In [1]: import numpy as np

In [2]: from numpy import linalg as LA

In [3]: np.set_printoptions(precision=2, suppress=True, linewidth=160, legacy="1.25")

In [4]: K = np.loadtxt("out1.csv", delimiter=",")

In [5]: K
Out[5]: 
array([[ 0.,  0.,  0.,  1.,  2.,  0.],
       [ 1.,  1.,  0.,  0.,  3.,  2.],
       [ 0.,  0.,  0.,  0.,  0.,  0.],
       [ 0.,  1.,  0.,  0.,  2.,  2.],
       [10.,  4.,  8.,  9., 12.,  8.],
       [ 1.,  0.,  2.,  3.,  3.,  0.],
       [ 5.,  1.,  7.,  8.,  7.,  2.],
       [ 0.,  0.,  0.,  1.,  2.,  0.],
       [ 0.,  0.,  0.,  0.,  0.,  0.],
       [ 0.,  0.,  0.,  0.,  0.,  0.],
       [13.,  5., 11., 12., 15., 10.],
       [ 5.,  1.,  7.,  8.,  7.,  2.],
       [ 7.,  3.,  5.,  6.,  9.,  6.],
       [11.,  4., 10., 11., 13.,  8.],
       [ 1.,  1.,  0.,  0.,  3.,  2.],
       [ 5.,  1.,  7.,  8.,  7.,  2.],
       [ 0.,  0.,  0.,  0.,  0.,  0.],
       [ 1.,  1.,  0.,  0.,  3.,  2.],
       [ 0.,  0.,  3.,  4.,  2.,  0.],
       [ 9.,  3.,  9., 10., 11.,  6.],
       [ 0.,  0.,  0.,  0.,  0.,  0.],
       [ 7.,  3.,  5.,  6.,  9.,  6.],
       [ 0.,  0.,  0.,  0.,  1.,  0.],
       [ 7.,  3.,  5.,  6.,  9.,  6.],
       [ 0.,  0.,  0.,  0.,  0.,  0.],
       [ 0.,  0.,  0.,  0.,  0.,  0.],
       [ 0.,  0.,  0.,  0.,  0.,  0.],
       [ 0.,  0.,  0.,  0.,  0.,  0.],
       [ 0.,  0.,  3.,  4.,  2.,  0.],
       [ 1.,  0.,  2.,  3.,  3.,  0.],
       [ 2.,  0.,  4.,  5.,  4.,  0.],
       [ 0.,  0.,  0.,  1.,  2.,  0.],
       [ 0.,  0.,  0.,  0.,  0.,  0.],
       [ 0.,  0.,  0.,  0.,  0.,  0.],
       [ 0.,  0.,  0.,  1.,  2.,  0.]])

In [6]: # null space of dimension 1

In [7]: np.unique(K.round(6), axis=0).shape
Out[7]: (14, 6)

In [8]: np.abs(np.diag(LA.qr(K)[1])) > 1e-9
Out[8]: array([ True,  True,  True,  True,  True, False])

In [9]: LA.lstsq(K[:-1].T, K[-1])[2]
Out[9]: 5

In [10]: np.round(LA.svd(K, compute_uv=False), 2) + 0
Out[10]: array([60.45, 10.68,  4.75,  1.98,  0.9 ,  0.  ])

In [11]: LA.matrix_rank(K)
Out[11]: 5

In [12]: K.shape
Out[12]: (35, 6)

In [13]: np.round(LA.norm(K), 2)
Out[13]: 61.61

In [14]: LA.rank(K)
Traceback (most recent call last):
  Cell In[14], line 1
    LA.rank(K)
AttributeError: module 'numpy.linalg' has no attribute 'rank'


In [15]: np.unravel_index(np.abs(K).argmax(), K.shape)
Out[15]: (10, 4)

In [16]: np.count_nonzero(K)
Out[16]: 102

In [17]: K.sum(axis=0)
Out[17]: array([ 86.,  32.,  88., 107., 133.,  64.])

In [18]: K.mean(axis=0)
Out[18]: array([2.46, 0.91, 2.51, 3.06, 3.8 , 1.83])

In [19]: Xc = K - K.mean(axis=0)

In [20]: evecs = LA.svd(Xc)[2][:5]

In [21]: M2 = Xc - Xc @ evecs.T @ evecs

In [22]: LA.norm(M2, axis=1).round(6).argmax()
Out[22]: 0

In [23]: G = np.cov(K, rowvar=False)

In [24]: np.corrcoef(K.T)
Out[24]: 
array([[1.  , 0.96, 0.94, 0.92, 0.98, 0.96],
       [0.96, 1.  , 0.82, 0.8 , 0.94, 1.  ],
       [0.94, 0.82, 1.  , 1.  , 0.94, 0.82],
       [0.92, 0.8 , 1.  , 1.  , 0.94, 0.8 ],
       [0.98, 0.94, 0.94, 0.94, 1.  , 0.94],
       [0.96, 1.  , 0.82, 0.8 , 0.94, 1.  ]])

In [25]: K.std(axis=0)
Out[25]: array([3.74, 1.42, 3.42, 3.77, 4.25, 2.84])

In [26]: np.polyfit(K[:, 5], K[:, 0], 1)
Out[26]: array([1.26, 0.15])

In [27]: np.argwhere(np.triu(np.abs(np.corrcoef(K.T)) > 0.8, 1))
Out[27]: 
array([[0, 1],
       [0, 2],
       [0, 3],
       [0, 4],
       [0, 5],
       [1, 2],
       [1, 3],
       [1, 4],
       [1, 5],
       [2, 3],
       [2, 4],
       [2, 5],
       [3, 4],
       [3, 5],
       [4, 5]])

In [28]: np.round(np.corrcoef(K[:, 5], K[:, 0])[0, 1], 2)
Out[28]: 0.96

In [29]: feats = np.load("a.npy")

In [30]: feats
Out[30]: 
array([[-1,  0,  0,  0,  0],
       [-2,  0,  0,  0,  0],
       [ 1,  0,  0,  0,  0],
       [-2,  2,  2, -1,  0],
       [ 0,  0,  2,  1, -1]])

In [31]: th = np.radians(60)

In [32]: R = np.eye(5)

In [33]: R[0, 0] = R[1, 1] = np.cos(th)

In [34]: R[0, 1], R[1, 0] = -np.sin(th), np.sin(th)

In [35]: R
Out[35]: 
array([[ 0.5 , -0.87,  0.  ,  0.  ,  0.  ],
       [ 0.87,  0.5 ,  0.  ,  0.  ,  0.  ],
       [ 0.  ,  0.  ,  1.  ,  0.  ,  0.  ],
       [ 0.  ,  0.  ,  0.  ,  1.  ,  0.  ],
       [ 0.  ,  0.  ,  0.  ,  0.  ,  1.  ]])

In [36]: M2 = feats @ R.T

In [37]: np.round(LA.svd(feats, compute_uv=False), 2) + 0, np.round(LA.svd(M2, compute_uv=False), 2) + 0
Out[37]: (array([4.03, 2.45, 1.67, 0.  , 0.  ]), array([4.03, 2.45, 1.67, 0.  , 0.  ]))

In [38]: M2
Out[38]: 
array([[-0.5 , -0.87,  0.  ,  0.  ,  0.  ],
       [-1.  , -1.73,  0.  ,  0.  ,  0.  ],
       [ 0.5 ,  0.87,  0.  ,  0.  ,  0.  ],
       [-2.73, -0.73,  2.  , -1.  ,  0.  ],
       [ 0.  ,  0.  ,  2.  ,  1.  , -1.  ]])

In [39]: J = np.loadtxt("run16.csv", delimiter=",")

In [40]: J
Out[40]: 
array([[44., 26., 15., 47., 19., 12., 15., 45.],
       [47., 27., 13., 55., 31., 35., 18., 48.],
       [29., 17.,  9., 35., 19., 21., 12., 30.],
       [26., 11.,  6., 47., 34., 48., 15., 36.],
       [60., 34., 15., 71., 43., 52., 23., 61.],
       [58., 37., 16., 55., 28., 28., 19., 50.],
       [19.,  6., 10., 37., 14.,  7., 10., 35.],
       [56., 34., 13., 61., 39., 50., 21., 51.],
       [54., 39., 12., 41., 26., 34., 17., 34.],
       [62., 33., 17., 78., 44., 49., 24., 69.],
       [60., 35., 14., 69., 44., 56., 23., 58.],
       [14.,  7.,  4., 25., 18., 26.,  9., 18.],
       [35., 20.,  9., 44., 28., 36., 15., 36.],
       [52., 25., 15., 74., 42., 47., 22., 65.],
       [36., 18.,  9., 53., 35., 46., 17., 43.],
       [70., 40., 19., 79., 43., 46., 25., 71.],
       [30., 23.,  6., 23., 18., 28., 11., 16.],
       [45., 26., 13., 52., 28., 30., 17., 46.],
       [48., 28., 15., 53., 25., 22., 17., 49.],
       [34., 24.,  7., 31., 23., 34., 13., 23.],
       [39., 28.,  8., 33., 24., 35., 14., 25.],
       [46., 26., 11., 57., 37., 48., 19., 47.],
       [37., 22.,  8., 45., 32., 45., 16., 35.],
       [50., 39., 10., 31., 22., 32., 15., 24.],
       [40., 24., 10., 46., 29., 37., 16., 38.],
       [54., 38., 13., 43., 25., 30., 17., 37.],
       [56., 40., 12., 44., 29., 39., 18., 36.],
       [41., 28.,  9., 38., 26., 36., 15., 30.],
       [74., 43., 18., 83., 50., 60., 27., 72.],
       [36., 14., 13., 61., 31., 30., 17., 55.],
       [29., 24.,  7., 16., 10., 14.,  9., 12.]])

In [41]: # null space of dimension 4

In [42]: left, s = LA.svd(J)
Traceback (most recent call last):
  Cell In[42], line 1
    left, s = LA.svd(J)
ValueError: too many values to unpack (expected 2)


In [43]: left, s, VT = LA.svd(J, full_matrices=False)

In [44]: np.round(left.T @ left, 2) + 0
Out[44]: 
array([[1., 0., 0., 0., 0., 0., 0., 0.],
       [0., 1., 0., 0., 0., 0., 0., 0.],
       [0., 0., 1., 0., 0., 0., 0., 0.],
       [0., 0., 0., 1., 0., 0., 0., 0.],
       [0., 0., 0., 0., 1., 0., 0., 0.],
       [0., 0., 0., 0., 0., 1., 0., 0.],
       [0., 0., 0., 0., 0., 0., 1., 0.],
       [0., 0., 0., 0., 0., 0., 0., 1.]])

In [45]: round(np.sqrt((s ** 2).sum()), 2), np.round(LA.norm(J), 2)
Out[45]: (572.6, 572.6)

In [46]: left.shape, s.shape, VT.shape
Out[46]: ((31, 8), (8,), (8, 8))

In [47]: (s > 1e-8).sum()
Out[47]: 4

In [48]: np.allclose(left * s @ VT, J)
Out[48]: True

In [49]: s.round(2) + 0
Out[49]: array([566.  ,  66.22,  55.69,   5.3 ,   0.  ,   0.  ,   0.  ,   0.  ])

In [50]: r = LA.matrix_rank(J)

In [51]: r
Out[51]: 4

In [52]: ns = LA.svd(J)[2][r:].T

In [53]: LA.matrix_rank(J.T @ J), LA.matrix_rank(J @ J.T)
Out[53]: (4, 4)
